% python3 -q
>>> import numpy as np
>>> from numpy import linalg as LA
>>> np.set_printoptions(suppress=True, linewidth=120)
>>> def rd(a):
...     return np.round(a, 3) + 0
... 
>>> C = 20 * np.array([[2.3, 0.4, -0.1, 0.3], [0.7, 0.7, 0.0, -0.5]])
>>> rng = np.random.default_rng(413911)
>>> idx = rng.integers(0, 2, 20)
>>> m1 = C[idx] + rng.normal(size=(20, 4))
>>> rd(m1)
array([[ 12.241,  14.987,   0.933, -11.808],
       [ 46.523,   7.707,  -2.437,   6.784],
       [ 13.709,  13.401,  -0.317, -11.373],
       [ 46.287,   9.278,  -1.838,   6.319],
       [ 46.087,   7.858,  -2.134,   5.352],
       [ 45.157,   9.314,  -2.48 ,   5.064],
       [ 44.193,   5.773,  -4.07 ,   6.362],
       [ 47.545,   6.621,  -1.08 ,   7.171],
       [ 13.907,  14.555,   1.07 , -10.173],
       [ 47.11 ,   8.75 ,  -1.896,   6.721],
       [ 46.65 ,   6.879,  -1.664,   5.323],
       [ 14.75 ,  13.496,   0.231, -10.047],
       [ 46.68 ,   6.53 ,  -4.552,   5.96 ],
       [ 12.614,  11.761,  -0.284,  -9.159],
       [ 47.237,   8.903,  -0.989,   5.2  ],
       [ 14.733,  13.169,  -0.553, -11.445],
       [ 15.131,  16.029,  -1.468,  -9.047],
       [ 13.069,  15.288,  -0.282, -10.768],
       [ 45.83 ,   7.404,  -1.409,   6.421],
       [ 13.362,  16.461,  -0.021, -10.365]])
>>> # column 0 is much longer than the rest
>>> M2 = np.c_[m1[:, :3] @ np.array([[7, 9, 0], [6, -2, 6], [-4, -4, -8]]), np.array([-3, -2, 5, -1, -2, 3, -4, -1, -5, -4, -1, 0, -3, 1, 5, -4, -4, -3, 2, -1])]
>>> rd(M2)
array([[171.877,  76.459,  82.457,  -3.   ],
       [381.653, 413.043,  65.74 ,  -2.   ],
       [177.636,  97.849,  82.937,   5.   ],
       [387.032, 405.381,  70.376,  -1.   ],
       [378.29 , 407.604,  64.214,  -2.   ],
       [381.904, 397.708,  75.723,   3.   ],
       [360.267, 402.47 ,  67.194,  -4.   ],
       [376.867, 418.987,  48.37 ,  -1.   ],
       [180.402,  91.773,  78.769,  -5.   ],
       [389.853, 414.07 ,  67.668,  -4.   ],
       [374.477, 412.748,  54.58 ,  -1.   ],
       [183.303, 104.837,  79.13 ,   0.   ],
       [384.145, 425.263,  75.595,  -3.   ],
       [160.001,  91.144,  72.838,   1.   ],
       [388.036, 411.289,  61.332,   5.   ],
       [184.357, 108.476,  83.435,  -4.   ],
       [207.96 , 109.991, 107.919,  -4.   ],
       [184.341,  88.174,  93.987,  -3.   ],
       [370.867, 403.296,  55.692,   2.   ],
       [192.379,  87.415,  98.93 ,  -1.   ]])
>>> LA.matrix_rank(np.c_[m1, M2])
np.int64(5)
>>> rd(LA.norm(M2 - m1 @ LA.lstsq(m1, M2)[0], axis=0))
array([ 0.   ,  0.   ,  0.   , 12.132])
>>> rd(LA.lstsq(m1, M2[:, 0])[0])
array([ 7.,  6., -4.,  0.])
>>> r0, r1 = M2[14], M2[15]
>>> rd(r0 @ r1)
np.float64(121249.398)
>>> pr = (r0 @ r1) / (r0 @ r0) * r0
>>> rd(LA.norm(r0 + r1) ** 2 + LA.norm(r0 - r1) ** 2)
np.float64(752498.232)
>>> LA.matrix_rank(np.outer(r0, r1))
np.int64(1)
>>> rd(r1 - pr)
array([ 38.927, -45.669,  60.448,  -5.874])
>>> T = np.stack([m1, 4 * m1, m1[::-1]])
>>> T.shape
(3, 20, 4)
>>> rd(np.einsum("bij,cij->bc", T, T))
array([[ 29311.8  , 117247.201,  25433.265],
       [117247.201, 468988.804, 101733.06 ],
       [ 25433.265, 101733.06 ,  29311.8  ]])
>>> LA.matrix_rank(T.reshape(3, -1))
np.int64(2)
>>> rd(m1.reshape(-1, 2))
array([[ 12.241,  14.987],
       [  0.933, -11.808],
       [ 46.523,   7.707],
       [ -2.437,   6.784],
       [ 13.709,  13.401],
       [ -0.317, -11.373],
       [ 46.287,   9.278],
       [ -1.838,   6.319],
       [ 46.087,   7.858],
       [ -2.134,   5.352],
       [ 45.157,   9.314],
       [ -2.48 ,   5.064],
       [ 44.193,   5.773],
       [ -4.07 ,   6.362],
       [ 47.545,   6.621],
       [ -1.08 ,   7.171],
       [ 13.907,  14.555],
       [  1.07 , -10.173],
       [ 47.11 ,   8.75 ],
       [ -1.896,   6.721],
       [ 46.65 ,   6.879],
       [ -1.664,   5.323],
       [ 14.75 ,  13.496],
       [  0.231, -10.047],
       [ 46.68 ,   6.53 ],
       [ -4.552,   5.96 ],
       [ 12.614,  11.761],
       [ -0.284,  -9.159],
       [ 47.237,   8.903],
       [ -0.989,   5.2  ],
       [ 14.733,  13.169],
       [ -0.553, -11.445],
       [ 15.131,  16.029],
       [ -1.468,  -9.047],
       [ 13.069,  15.288],
       [ -0.282, -10.768],
       [ 45.83 ,   7.404],
       [ -1.409,   6.421],
       [ 13.362,  16.461],
       [ -0.021, -10.365]])
>>> rd(m1.ravel(order="F"))
array([ 12.241,  46.523,  13.709,  46.287,  46.087,  45.157,  44.193,  47.545,  13.907,  47.11 ,  46.65 ,  14.75 ,
        46.68 ,  12.614,  47.237,  14.733,  15.131,  13.069,  45.83 ,  13.362,  14.987,   7.707,  13.401,   9.278,
         7.858,   9.314,   5.773,   6.621,  14.555,   8.75 ,   6.879,  13.496,   6.53 ,  11.761,   8.903,  13.169,
        16.029,  15.288,   7.404,  16.461,   0.933,  -2.437,  -0.317,  -1.838,  -2.134,  -2.48 ,  -4.07 ,  -1.08 ,
         1.07 ,  -1.896,  -1.664,   0.231,  -4.552,  -0.284,  -0.989,  -0.553,  -1.468,  -0.282,  -1.409,  -0.021,
       -11.808,   6.784, -11.373,   6.319,   5.352,   5.064,   6.362,   7.171, -10.173,   6.721,   5.323, -10.047,
         5.96 ,  -9.159,   5.2  , -11.445,  -9.047, -10.768,   6.421, -10.365])
>>> T = m1.reshape(20, 2, -1)
>>> rd(T[:, 0])
array([[12.241, 14.987],
       [46.523,  7.707],
       [13.709, 13.401],
       [46.287,  9.278],
       [46.087,  7.858],
       [45.157,  9.314],
       [44.193,  5.773],
       [47.545,  6.621],
       [13.907, 14.555],
       [47.11 ,  8.75 ],
       [46.65 ,  6.879],
       [14.75 , 13.496],
       [46.68 ,  6.53 ],
       [12.614, 11.761],
       [47.237,  8.903],
       [14.733, 13.169],
       [15.131, 16.029],
       [13.069, 15.288],
       [45.83 ,  7.404],
       [13.362, 16.461]])
>>> th = np.radians(135)
>>> Rm = np.eye(4)
>>> Rm[1, 1] = Rm[0, 0] = np.cos(th)
>>> Rm[1, 0], Rm[0, 1] = -np.sin(th), np.sin(th)
>>> rd(Rm)
array([[-0.707,  0.707,  0.   ,  0.   ],
       [-0.707, -0.707,  0.   ,  0.   ],
       [ 0.   ,  0.   ,  1.   ,  0.   ],
       [ 0.   ,  0.   ,  0.   ,  1.   ]])
>>> M2 = m1 @ Rm.T
>>> rd(np.abs(M2 - m1).max(axis=0))
array([76.483, 48.6  ,  0.   ,  0.   ])
>>> np.allclose(LA.norm(m1, axis=1), LA.norm(M2, axis=1))
True
>>> rd(LA.svd(m1, compute_uv=False)), rd(LA.svd(M2, compute_uv=False))
(array([163.686,  49.828,   4.442,   3.998]), array([163.686,  49.828,   4.442,   3.998]))
>>> data = np.load("test2.npy")
>>> data
array([[ 3.927,  3.003,  0.122,  0.095,  2.035, -0.077,  3.963,  4.91 ,  4.056,  0.028],
       [ 4.054,  3.019, -0.048,  0.048,  2.027,  0.1  ,  3.959,  5.067,  4.072,  0.109],
       [ 4.068,  2.97 ,  0.002,  0.016,  2.055, -0.159,  4.037,  5.031,  3.982, -0.04 ],
       [ 3.995,  2.933,  0.055, -0.096,  1.986, -0.018,  3.981,  4.982,  4.058, -0.083],
       [ 4.025,  3.09 ,  0.058, -0.016,  1.959, -0.009,  4.074,  5.01 ,  3.969,  0.058],
       [ 3.968,  2.975,  0.009, -0.025,  1.998, -0.016,  3.972,  4.99 ,  3.991,  0.036],
       [ 3.962,  3.034,  0.022,  0.009,  2.04 ,  0.03 ,  3.992,  4.954,  4.018,  0.016],
       [ 4.011,  3.013,  0.061, -0.001,  1.952,  0.092,  3.958,  5.003,  3.947, -0.008],
       [ 3.945,  2.988,  0.034,  0.08 ,  1.974,  0.02 ,  4.007,  4.916,  4.054, -0.015],
       [ 4.155,  2.99 ,  0.004,  0.039,  2.105,  0.077,  4.022,  4.969,  4.007,  0.072],
       [ 3.928,  2.897,  0.065, -0.064,  1.937, -0.083,  3.909,  5.02 ,  4.036, -0.079],
       [ 4.018,  2.989,  0.001, -0.005,  2.057, -0.015,  3.951,  4.939,  4.037, -0.059],
       [ 4.049,  3.044,  0.1  , -0.01 ,  1.965, -0.004,  4.064,  4.961,  4.016, -0.089],
       [ 3.974,  2.998, -0.032, -0.076,  1.867, -0.014,  3.996,  4.938,  3.966,  0.02 ],
       [ 4.004,  3.035, -0.016,  0.002,  2.051, -0.058,  3.981,  4.972,  4.032, -0.074],
       [ 3.971,  3.008, -0.034, -0.02 ,  2.003, -0.042,  3.991,  5.065,  3.995,  0.001],
       [ 3.94 ,  2.957,  0.04 ,  0.005,  1.994, -0.009,  4.022,  4.903,  4.077,  0.033],
       [ 3.911,  2.976,  0.026,  2.055, -0.019,  1.01 ,  3.017,  3.025,  3.997, -0.005],
       [ 4.034,  2.992, -0.018,  1.967, -0.03 ,  0.998,  2.994,  3.04 ,  4.037, -0.041],
       [ 4.023,  3.034, -0.02 ,  2.075, -0.07 ,  0.941,  2.937,  3.02 ,  3.945, -0.003],
       [ 3.911,  3.021,  0.062,  1.954, -0.038,  0.953,  2.948,  2.991,  4.03 , -0.011],
       [ 4.061,  2.841,  0.01 ,  1.969,  0.016,  1.05 ,  2.895,  3.025,  3.927,  0.049],
       [ 3.983,  2.966, -0.025,  2.018,  0.005,  1.006,  3.03 ,  2.988,  3.921,  0.1  ],
       [ 4.021,  3.03 , -0.042,  1.979,  0.007,  1.036,  3.038,  3.027,  4.058,  0.104],
       [ 3.949,  3.009,  0.069,  2.043,  0.03 ,  1.052,  3.022,  2.948,  3.98 , -0.095],
       [ 4.026,  3.026, -0.022,  1.985,  0.084,  0.965,  3.124,  2.941,  4.019, -0.001],
       [ 3.975,  3.083, -0.017,  1.975, -0.001,  1.048,  2.926,  2.949,  4.034,  0.051],
       [ 4.041,  3.   ,  0.004,  2.062, -0.079,  1.054,  2.964,  3.039,  3.974,  0.067],
       [ 3.966,  3.007,  0.017,  2.071,  0.008,  0.98 ,  3.069,  3.049,  4.036, -0.025],
       [ 3.991,  3.001,  0.018,  2.   ,  0.001,  0.982,  2.989,  2.979,  3.922, -0.046],
       [ 3.965,  2.972,  0.046,  1.899, -0.02 ,  0.921,  2.96 ,  2.984,  3.968, -0.062],
       [ 3.993,  2.894,  0.036,  1.898, -0.037,  1.029,  2.994,  3.037,  4.062, -0.009],
       [ 4.041,  2.86 ,  0.004,  1.984, -0.004,  0.959,  2.942,  2.957,  4.05 ,  0.016],
       [ 4.026,  3.059,  0.049,  2.008, -0.061,  1.034,  3.081,  3.055,  4.041,  0.113]])
>>> idx = data[:, 0] > np.median(data[:, 0])
>>> r0 = data[idx].mean(axis=0) - data[~idx].mean(axis=0)
>>> idx.astype(int)
array([0, 1, 1, 1, 1, 0, 0, 1, 0, 1, 0, 1, 1, 0, 1, 0, 0, 0, 1, 1, 0, 1, 0, 1, 0, 1, 0, 1, 0, 0, 0, 0, 1, 1])
>>> cen = data - data.mean(axis=0)
>>> evecs = LA.svd(cen)[2][:2]
>>> M2 = cen - cen @ evecs.T @ evecs
>>> rd(np.diag(evecs.T @ evecs))
array([0.131, 0.112, 0.048, 0.359, 0.322, 0.241, 0.145, 0.307, 0.   , 0.335])
>>> rd(np.cov(cen @ evecs.T, rowvar=False))
array([[3.598, 0.   ],
       [0.   , 0.006]])
>>> rd(LA.norm(M2) / LA.norm(cen))
np.float64(0.068)
>>> rd((cen @ evecs.T).std(axis=0))
array([1.869, 0.078])
>>> C = data[[21, 30]].astype(float)
>>> for _ in range(5):
...     idx = LA.norm(data[:, None] - C, axis=-1).argmin(axis=1)
...     C = np.array([data[idx == j].mean(axis=0) for j in range(2)])
... 
>>> idx
array([1, 1, 1, 1, 1, 1, 1, 1, 1, 1, 1, 1, 1, 1, 1, 1, 1, 0, 0, 0, 0, 0, 0, 0, 0, 0, 0, 0, 0, 0, 0, 0, 0, 0])
>>> rd(C)
array([[ 3.995,  2.987,  0.012,  1.997, -0.012,  1.001,  2.996,  3.003,  4.   ,  0.012],
       [ 4.   ,  2.997,  0.026, -0.001,  2.   , -0.011,  3.993,  4.978,  4.018, -0.004]])
